% python3 -q
>>> import numpy as np
>>> np.set_printoptions(suppress=True, linewidth=140)
>>> other = np.array([[1, 1], [1, -1]])
>>> rng = np.random.default_rng(195)
>>> mat = np.kron(other, np.kron(other, other))[rng.permutation(8)][:3]
>>> mat
array([[ 1, -1,  1, -1, -1,  1, -1,  1],
       [ 1,  1,  1,  1,  1,  1,  1,  1],
       [ 1,  1, -1, -1, -1, -1,  1,  1]])
>>> def softmax(z):
...     e = np.exp(z - z.max(axis=-1, keepdims=True))
...     return e / e.sum(axis=-1, keepdims=True)
... 
>>> np.round(softmax(mat).sum(axis=1), 1)
array([1., 1., 1.])
>>> np.round(softmax(10 * mat[0]), 1) + 0
array([0.2, 0. , 0.2, 0. , 0. , 0.2, 0. , 0.2])
>>> scores = mat @ mat.T / np.sqrt(8)
>>> np.round(softmax(scores + np.triu(np.full(scores.shape, -np.inf), 1)), 1)
array([[1. , 0. , 0. ],
       [0.1, 0.9, 0. ],
       [0.1, 0.1, 0.9]])
>>> K = rng.normal(size=(20, 5)) + 20 * np.array([2, 1, 2, 1, 2])
>>> K.round(1)
array([[38.7, 20.8, 40.4, 20.3, 39.6],
       [39.9, 20.6, 40. , 20.8, 42.3],
       [39. , 19.2, 39. , 19.4, 41. ],
       [39.8, 19.6, 38.4, 20.4, 40.7],
       [41.2, 19.9, 39.4, 21.7, 41.3],
       [39.9, 21.4, 40. , 20.2, 41.6],
       [39. , 20.1, 39.7, 22.1, 39.4],
       [40. , 20.5, 38.9, 21.5, 41.5],
       [39.8, 17.9, 38.2, 21.6, 39.7],
       [40.6, 20.6, 39.3, 20. , 40.2],
       [41. , 19.7, 40.8, 20.4, 40.1],
       [39.3, 21. , 39.5, 20. , 38.8],
       [38.8, 19.1, 40.3, 19.7, 40. ],
       [39.3, 20.7, 39.9, 19.6, 40.7],
       [41.4, 21. , 39.2, 19.6, 40.3],
       [40. , 19. , 40.5, 19.8, 40.7],
       [39. , 20.4, 39.3, 21.8, 39.6],
       [40.8, 20. , 40.1, 20.1, 39.4],
       [39.5, 18.3, 40.1, 20.3, 40.4],
       [40.3, 19.7, 39.5, 19.3, 38.8]])
>>> labels = rng.permutation(5)
>>> other = K[:, labels] * rng.choice([-1, 1], 5)
>>> other.round(1)
array([[-39.6,  38.7,  20.3, -40.4,  20.8],
       [-42.3,  39.9,  20.8, -40. ,  20.6],
       [-41. ,  39. ,  19.4, -39. ,  19.2],
       [-40.7,  39.8,  20.4, -38.4,  19.6],
       [-41.3,  41.2,  21.7, -39.4,  19.9],
       [-41.6,  39.9,  20.2, -40. ,  21.4],
       [-39.4,  39. ,  22.1, -39.7,  20.1],
       [-41.5,  40. ,  21.5, -38.9,  20.5],
       [-39.7,  39.8,  21.6, -38.2,  17.9],
       [-40.2,  40.6,  20. , -39.3,  20.6],
       [-40.1,  41. ,  20.4, -40.8,  19.7],
       [-38.8,  39.3,  20. , -39.5,  21. ],
       [-40. ,  38.8,  19.7, -40.3,  19.1],
       [-40.7,  39.3,  19.6, -39.9,  20.7],
       [-40.3,  41.4,  19.6, -39.2,  21. ],
       [-40.7,  40. ,  19.8, -40.5,  19. ],
       [-39.6,  39. ,  21.8, -39.3,  20.4],
       [-39.4,  40.8,  20.1, -40.1,  20. ],
       [-40.4,  39.5,  20.3, -40.1,  18.3],
       [-38.8,  40.3,  19.3, -39.5,  19.7]])
>>> U, _, Vh = np.linalg.svd(K.T @ other)
>>> labels
array([4, 0, 3, 2, 1])
>>> np.round(U @ Vh, 1) + 0
array([[ 0.,  1.,  0.,  0.,  0.],
       [ 0.,  0.,  0.,  0.,  1.],
       [ 0.,  0.,  0., -1.,  0.],
       [ 0.,  0.,  1.,  0.,  0.],
       [-1.,  0.,  0.,  0.,  0.]])
>>> np.round(np.linalg.lstsq(K, other)[0], 1) + 0
array([[ 0.,  1.,  0.,  0.,  0.],
       [ 0.,  0.,  0.,  0.,  1.],
       [ 0.,  0.,  0., -1.,  0.],
       [ 0.,  0.,  1.,  0.,  0.],
       [-1.,  0.,  0.,  0.,  0.]])
